$ ipython --no-banner

In [1]: import numpy as np

In [2]: import numpy.linalg as la

In [3]: np.set_printoptions(precision=1, suppress=True, linewidth=160)

In [4]: rnd = lambda a: np.round(a, 1) + 0

In [5]: W0 = np.load("x.npy")

In [6]: W0
Out[6]: 
array([[  4. ,   3.8,   1.9,  -5.8,  -8.2,  -2. ,  -3. ],
       [ -7.1,  -5.6,  -8.3,   3. ,  14.1,  -2.3,  -4.6],
       [  8. ,   5.4,  -2.1, -11.3, -10.4,  -9.7, -12.6],
       [  3. ,   2.5,   4.4,   0.3, -11.2,  -2.1,  -5. ],
       [ -6.7,  -1.7,  -2.2,   0.2,   4.1,   1.3,  -1.6],
       [ -1.7,  -3.2,  -3.2,   3.5,  10.6,   2.6,   6.3],
       [ -0.7,  -6.3,  -6.2,   8.1,  13.6,  -1.1,   0.5],
       [ -3.8,  -4.5,  -1.4,   9.1,   4.4,   0. ,  -3. ],
       [  0. ,   5.7,   2.6, -10.5,  -6.1,   2.8,   4. ],
       [ 17. ,   4.6,   5. ,  -1.3, -15.1,  -4.9,  -2.5],
       [ -1.7,   2.8,  -1.5,  -8.9,  -0.8,  -0.4,  -0.6],
       [  4.4,  -0.4,   5.5,   6.6,  -4.6,   2.6,   4.5],
       [ -2. ,   4.4,   6.7,  -6.2,  -7.8,   6.9,  10.5],
       [ 10.5,   1.1,   4.4,   3.2,  -9. ,  -1.8,   0.2]])

In [7]: Uu, sigma, Vh = la.svd(W0, full_matrices=False)

In [8]: rnd(Uu.T @ Uu)
Out[8]: 
array([[1., 0., 0., 0., 0., 0., 0.],
       [0., 1., 0., 0., 0., 0., 0.],
       [0., 0., 1., 0., 0., 0., 0.],
       [0., 0., 0., 1., 0., 0., 0.],
       [0., 0., 0., 0., 1., 0., 0.],
       [0., 0., 0., 0., 0., 1., 0.],
       [0., 0., 0., 0., 0., 0., 1.]])

In [9]: Uu.shape, sigma.shape, Vh.shape
Out[9]: ((14, 7), (7,), (7, 7))

In [10]: rnd(np.abs(Vh[0]))
Out[10]: array([0.4, 0.3, 0.3, 0.3, 0.7, 0.1, 0.1])

In [11]: rnd(sigma)
Out[11]: array([47.7, 26. , 23.6, 11.7,  1. ,  0.8,  0.5])

In [12]: rnd(Uu.T @ W0 @ Vh.T)
Out[12]: 
array([[47.7,  0. ,  0. ,  0. ,  0. ,  0. ,  0. ],
       [ 0. , 26. ,  0. ,  0. ,  0. ,  0. ,  0. ],
       [ 0. ,  0. , 23.6,  0. ,  0. ,  0. ,  0. ],
       [ 0. ,  0. ,  0. , 11.7,  0. ,  0. ,  0. ],
       [ 0. ,  0. ,  0. ,  0. ,  1. ,  0. ,  0. ],
       [ 0. ,  0. ,  0. ,  0. ,  0. ,  0.8,  0. ],
       [ 0. ,  0. ,  0. ,  0. ,  0. ,  0. ,  0.5]])

In [13]: Ac = W0 - W0.mean(axis=0)

In [14]: Uu, sigma, Vh = la.svd(Ac, full_matrices=False)

In [15]: np.abs(Vh[0]).argmax()
Out[15]: np.int64(4)

In [16]: rnd(Ac.mean(axis=0))
Out[16]: array([0., 0., 0., 0., 0., 0., 0.])

In [17]: rnd(sigma ** 2 / (sigma ** 2).sum())
Out[17]: array([0.6, 0.2, 0.2, 0. , 0. , 0. , 0. ])

In [18]: np.abs(Uu[:, 0]).argmax()
Out[18]: np.int64(1)

In [19]: np.searchsorted(np.cumsum(sigma ** 2) / (sigma ** 2).sum(), 0.9) + 1
Out[19]: np.int64(3)

In [20]: (np.sign(Uu[:, 0]) == np.sign(Uu[0, 0])).astype(int)
Out[20]: array([1, 0, 1, 1, 0, 0, 0, 0, 1, 1, 1, 1, 1, 1])

In [21]: Ac = W0 - W0.mean(axis=0)

In [22]: evecs = la.svd(Ac)[2][:4]

In [23]: out = Ac - Ac @ evecs.T @ evecs

In [24]: rnd(out.std(axis=0))
Out[24]: array([0.1, 0.2, 0.1, 0.1, 0.1, 0.2, 0.1])

In [25]: rnd(np.cov(Ac @ evecs.T, rowvar=False))
Out[25]: 
array([[166.8,   0. ,   0. ,   0. ],
       [  0. ,  51.7,   0. ,   0. ],
       [  0. ,   0. ,  42.9,   0. ],
       [  0. ,   0. ,   0. ,  10.5]])

In [26]: dist = la.norm(W0[:, None] - W0[None], axis=-1)

In [27]: dist[3].round(6).argsort(kind="stable")[:4]
Out[27]: array([ 3,  0, 13, 11])

In [28]: np.flatnonzero(dist[3] < dist.mean() / 2)
Out[28]: array([ 0,  3, 13])

In [29]: M = np.load("dump.npy")

In [30]: rnd(M)
Out[30]: 
array([[-0.8, -0.2, -0.6,  0.2, -0.1],
       [ 0.2, -0.1,  0.2,  0.8, -0.5],
       [ 0.2,  0.1, -0.2,  0.6,  0.8],
       [ 0.6, -0.2, -0.7, -0.1, -0.2],
       [ 0. , -0.9,  0.2,  0. ,  0.3]])

In [31]: # keeps lengths

In [32]: vec = np.array([2, -1, -2, 1, 0])

In [33]: rnd(la.det(M))
Out[33]: np.float64(1.0)

In [34]: X = np.load("a.npy")

In [35]: X
Out[35]: 
array([[ 0,  0,  1,  8,  0,  0,  0],
       [ 2,  0,  0,  5,  0,  0,  0],
       [30, 25, 37, 34, 26, 24,  8],
       [ 7,  5, 11, 10,  7, 21,  3],
       [ 0,  0,  0,  0,  0,  0,  0],
       [ 8,  5,  3,  0,  0,  0,  8],
       [ 0,  0,  1, 10,  0,  0,  0],
       [ 1,  0,  0,  0,  0,  0,  0],
       [12,  9, 12,  7,  0,  0,  4],
       [10,  6, 23, 32, 25, 20,  0],
       [ 9,  3,  3,  0,  0,  0,  9]])

In [36]: out = np.c_[X[:, :2] @ np.array([[0, -2], [2, 3]]), np.array([-1, -1, 1, -3, -3, 2, -2, 1, 0, -3, 1])]

In [37]: out
Out[37]: 
array([[ 0,  0, -1],
       [ 0, -4, -1],
       [50, 15,  1],
       [10,  1, -3],
       [ 0,  0, -3],
       [10, -1,  2],
       [ 0,  0, -2],
       [ 0, -2,  1],
       [18,  3,  0],
       [12, -2, -3],
       [ 6, -9,  1]])

In [38]: la.matrix_rank(np.c_[X, out])
Out[38]: np.int64(8)

In [39]: K = np.load("sample9.npy")

In [40]: K
Out[40]: 
array([[-1, -1, -1, -1, -1, -1, -1, -1],
       [-1, -2, -2, -2, -2, -2, -2, -2],
       [-1, -2, -3, -3, -3, -3, -3, -3],
       [-1, -2, -3, -4, -4, -4, -4, -4],
       [-1, -2, -3, -4, -5, -5, -5, -5],
       [-1, -2, -3, -4, -5, -6, -6, -6],
       [-1, -2, -3, -4, -5, -6, -7, -7],
       [-1, -2, -3, -4, -5, -6, -7, -8]])

In [41]: # equal to its transpose

In [42]: [round(float(la.det(K[:i, :i])), 2) + 0 for i in range(1, 9)]
Out[42]: [-1.0, 1.0, -1.0, 1.0, -1.0, 1.0, -1.0, 1.0]

In [43]: rnd(la.eigvalsh(K).min())
Out[43]: np.float64(-29.4)

In [44]: vec = np.array([-5, -4, 8, -5, -7, 4, 3, -2])

In [45]: y = K @ vec

In [46]: y
Out[46]: array([ 8, 11, 10, 17, 19, 14, 13, 15])

In [47]: rnd(la.solve(K, -3 * y))
Out[47]: array([ 15.,  12., -24.,  15.,  21., -12.,  -9.,   6.])

In [48]: rnd(la.solve(K, y + K[:, 0]))
Out[48]: array([-4., -4.,  8., -5., -7.,  4.,  3., -2.])

In [49]: def softmax(z):
    ...:     e = np.exp(z - z.max(axis=-1, keepdims=True))
    ...:     return e / e.sum(axis=-1, keepdims=True)
    ...: 

In [50]: rnd(softmax(K[0]))
Out[50]: array([0.1, 0.1, 0.1, 0.1, 0.1, 0.1, 0.1, 0.1])

In [51]: S = K @ K.T / np.sqrt(8)

In [52]: rnd(softmax(S + np.triu(np.full(S.shape, -np.inf), 1)))
Out[52]: 
array([[1. , 0. , 0. , 0. , 0. , 0. , 0. , 0. ],
       [0. , 1. , 0. , 0. , 0. , 0. , 0. , 0. ],
       [0. , 0. , 1. , 0. , 0. , 0. , 0. , 0. ],
       [0. , 0. , 0. , 1. , 0. , 0. , 0. , 0. ],
       [0. , 0. , 0. , 0. , 1. , 0. , 0. , 0. ],
       [0. , 0. , 0. , 0. , 0. , 1. , 0. , 0. ],
       [0. , 0. , 0. , 0. , 0. , 0. , 1. , 0. ],
       [0. , 0. , 0. , 0. , 0. , 0. , 0.1, 0.9]])

In [53]: rnd(softmax(S))
Out[53]: 
array([[0. , 0. , 0. , 0. , 0.1, 0.2, 0.3, 0.5],
       [0. , 0. , 0. , 0. , 0. , 0.1, 0.3, 0.6],
       [0. , 0. , 0. , 0. , 0. , 0. , 0.2, 0.7],
       [0. , 0. , 0. , 0. , 0. , 0. , 0.2, 0.8],
       [0. , 0. , 0. , 0. , 0. , 0. , 0.1, 0.9],
       [0. , 0. , 0. , 0. , 0. , 0. , 0.1, 0.9],
       [0. , 0. , 0. , 0. , 0. , 0. , 0.1, 0.9],
       [0. , 0. , 0. , 0. , 0. , 0. , 0.1, 0.9]])

In [54]: rnd(softmax(S)[0] @ K)
Out[54]: array([-1. , -2. , -3. , -4. , -5. , -5.9, -6.7, -7.1])

In [55]: softmax(S).round(6).argmax(axis=1)
Out[55]: array([7, 7, 7, 7, 7, 7, 7, 7])

In [56]: rnd(la.norm(K, axis=0))
Out[56]: array([ 2.8,  5.4,  7.7,  9.7, 11.4, 12.8, 13.7, 14.3])

In [57]: la.norm(K, axis=1).argmax()
Out[57]: np.int64(7)

In [58]: rnd(la.norm(K, "nuc"))
Out[58]: np.float64(36.0)

In [59]: rnd(la.norm(K) ** 2 / la.norm(K, 2) ** 2)
Out[59]: np.float64(1.0)

In [60]: rnd(la.norm(K[1], 1)), rnd(la.norm(K[1], np.inf))
Out[60]: (np.float64(15.0), np.float64(2.0))

In [61]: K[1] @ K[5]
Out[61]: np.int64(65)

In [62]: rng = np.random.default_rng(530)

In [63]: out = K + rng.integers(-2, 3, (8, 1)) @ rng.integers(-2, 3, (1, 8))

In [64]: out
Out[64]: 
array([[ 1,  0,  0, -3,  0, -1, -1,  0],
       [-3, -3, -3,  0, -3, -2, -2, -3],
       [-3, -3, -4, -1, -4, -3, -3, -4],
       [ 3,  0, -1, -8, -2, -4, -4, -2],
       [-5, -4, -5,  0, -7, -5, -5, -7],
       [-5, -4, -5,  0, -7, -6, -6, -8],
       [ 3,  0, -1, -8, -3, -6, -7, -5],
       [-1, -2, -3, -4, -5, -6, -7, -8]])

In [65]: la.matrix_rank(out - K, tol=1e-8)
Out[65]: np.int64(1)

In [66]: np.abs(out - K).sum(axis=1)
Out[66]: array([ 8,  8,  8, 16, 16, 16, 16,  0])

In [67]: E = np.maximum(np.array([[-1, 1, 2],
    ...:     [-1, 0, -1],
    ...:     [-1, -2, 2],
    ...:     [2, 2, -1],
    ...:     [-1, 1, 0],
    ...:     [2, 0, 1],
    ...:     [-2, -1, 1],
    ...:     [2, 0, 1],
    ...:     [1, 1, 0],
    ...:     [-2, 0, 1],
    ...:     [0, -1, 2],
    ...:     [1, 2, 1]]) @ np.array([[2, -1, -1, 1, 2, 2], [-1, 0, 1, 1, 1, -1], [-2, -1, 1, 2, -1, -1]]) + np.array([9, 6, 5, 6, 6, 4]), 0)

In [68]: E
Out[68]: 
array([[ 2,  5,  9, 10,  3,  0],
       [ 9,  8,  5,  3,  5,  3],
       [ 5,  5,  6,  7,  0,  2],
       [13,  5,  4,  8, 13,  7],
       [ 6,  7,  7,  6,  5,  1],
       [11,  3,  4, 10,  9,  7],
       [ 4,  7,  7,  5,  0,  0],
       [11,  3,  4, 10,  9,  7],
       [10,  5,  5,  8,  9,  5],
       [ 3,  7,  8,  6,  1,  0],
       [ 6,  4,  6,  9,  3,  3],
       [ 7,  4,  7, 11,  9,  3]])

In [69]: Ac = E - E.mean(axis=0)

In [70]: Uu, sigma, Vh = la.svd(Ac, full_matrices=False)

In [71]: la.matrix_rank(Ac)
Out[71]: np.int64(4)

In [72]: np.abs(Uu[:, 0]).argmax()
Out[72]: np.int64(3)

In [73]: rnd(Vh[0] * np.sign(Vh[0, np.abs(Vh[0]).argmax()]))
Out[73]: array([ 0.5, -0.2, -0.2,  0.2,  0.7,  0.4])

In [74]: rnd(Ac.mean(axis=0))
Out[74]: array([0., 0., 0., 0., 0., 0.])

In [75]: rnd(sigma ** 2 / (sigma ** 2).sum())
Out[75]: array([0.8, 0.2, 0.1, 0. , 0. , 0. ])

In [76]: np.abs(Vh[0]).argmax()
Out[76]: np.int64(4)

In [77]: rnd(sigma)
Out[77]: array([20.7,  9. ,  5.8,  0.7,  0. ,  0. ])

In [78]: la.cond(E) > 100
Out[78]: np.True_

In [79]: np.argsort(-la.norm(E, axis=0).round(6), kind="stable")[:3]
Out[79]: array([3, 0, 4])

In [80]: gram = np.cov(E, rowvar=False)

In [81]: np.argwhere(np.triu(np.abs(np.corrcoef(E.T)) > 0.8, 1))
Out[81]: 
array([[0, 2],
       [0, 4],
       [0, 5],
       [1, 3],
       [2, 5],
       [4, 5]])

In [82]: rnd(gram)
Out[82]: 
array([[12.4, -2.3, -5.5,  1.5, 13. ,  9.2],
       [-2.3,  2.8,  1.1, -3.7, -3.4, -3. ],
       [-5.5,  1.1,  2.7, -0.3, -4.6, -4.2],
       [ 1.5, -3.7, -0.3,  5.8,  4.7,  2.8],
       [13. , -3.4, -4.6,  4.7, 18.1,  9.9],
       [ 9.2, -3. , -4.2,  2.8,  9.9,  7.6]])

In [83]: np.median(E, axis=0)
Out[83]: array([6.5, 5. , 6. , 8. , 5. , 3. ])

In [84]: gram.shape
Out[84]: (6, 6)

In [85]: rnd(np.corrcoef(E[:, 0], E[:, 4])[0, 1])
Out[85]: np.float64(0.9)

In [86]: rnd(la.eigvalsh(gram)[::-1])
Out[86]: array([38.9,  7.4,  3. ,  0. ,  0. ,  0. ])

In [87]: rnd(np.polyfit(E[:, 0], E[:, 4], 1))
Out[87]: array([ 1.1, -2.1])

In [88]: labels = E[:, 1] > np.median(E[:, 1])

In [89]: r0 = E[labels].mean(axis=0) - E[~labels].mean(axis=0)

In [90]: rnd((((E - E.mean(axis=0)) @ r0 > 0) == labels).mean())
Out[90]: np.float64(0.8)

In [91]: labels.astype(int)
Out[91]: array([0, 1, 0, 0, 1, 0, 1, 0, 0, 1, 0, 0])

In [92]: np.argsort(-np.abs(r0).round(6), kind="stable")
Out[92]: array([3, 4, 5, 1, 0, 2])

In [93]: F = np.loadtxt("run11.csv", delimiter=",")

In [94]: F
Out[94]: 
array([[ 2.,  0., -2.],
       [ 0., -2.,  0.],
       [-2.,  0., -1.]])

In [95]: # splits into 2 blocks

In [96]: vals, evecs = la.eigh(F)

In [97]: vec = np.array([-2, -1, 1])

In [98]: rnd(la.eigvalsh(F[1:, 1:]))
Out[98]: array([-2., -1.])

In [99]: rnd(evecs * np.abs(vals) @ evecs.T)
Out[99]: 
array([[ 2.8,  0. , -0.4],
       [ 0. ,  2. ,  0. ],
       [-0.4,  0. ,  2.2]])

In [100]: (np.sign(evecs[:, -1].round(6)) == np.sign(evecs[0, -1].round(6))).astype(int)
Out[100]: array([1, 0, 0])

In [101]: Q = F.astype(float).copy()

In [102]: for j in range(3):
     ...:     Q[:, j] -= Q[:, :j] @ (Q[:, :j].T @ Q[:, j])
     ...:     Q[:, j] /= la.norm(Q[:, j])
     ...: 

In [103]: rnd(Q.T @ Q)
Out[103]: 
array([[1., 0., 0.],
       [0., 1., 0.],
       [0., 0., 1.]])

In [104]: rnd(Q)
Out[104]: 
array([[ 0.7,  0. , -0.7],
       [ 0. , -1. ,  0. ],
       [-0.7,  0. , -0.7]])

In [105]: labels = rng.permutation(3)

In [106]: labels
Out[106]: array([1, 0, 2])

In [107]: out = F[labels][:, labels]

In [108]: rnd(la.det(out)), rnd(la.det(F[labels]))
Out[108]: (np.float64(12.0), np.float64(-12.0))

In [109]: np.trace(out)
Out[109]: np.float64(-1.0)

In [110]: np.allclose(out, F)
Out[110]: False
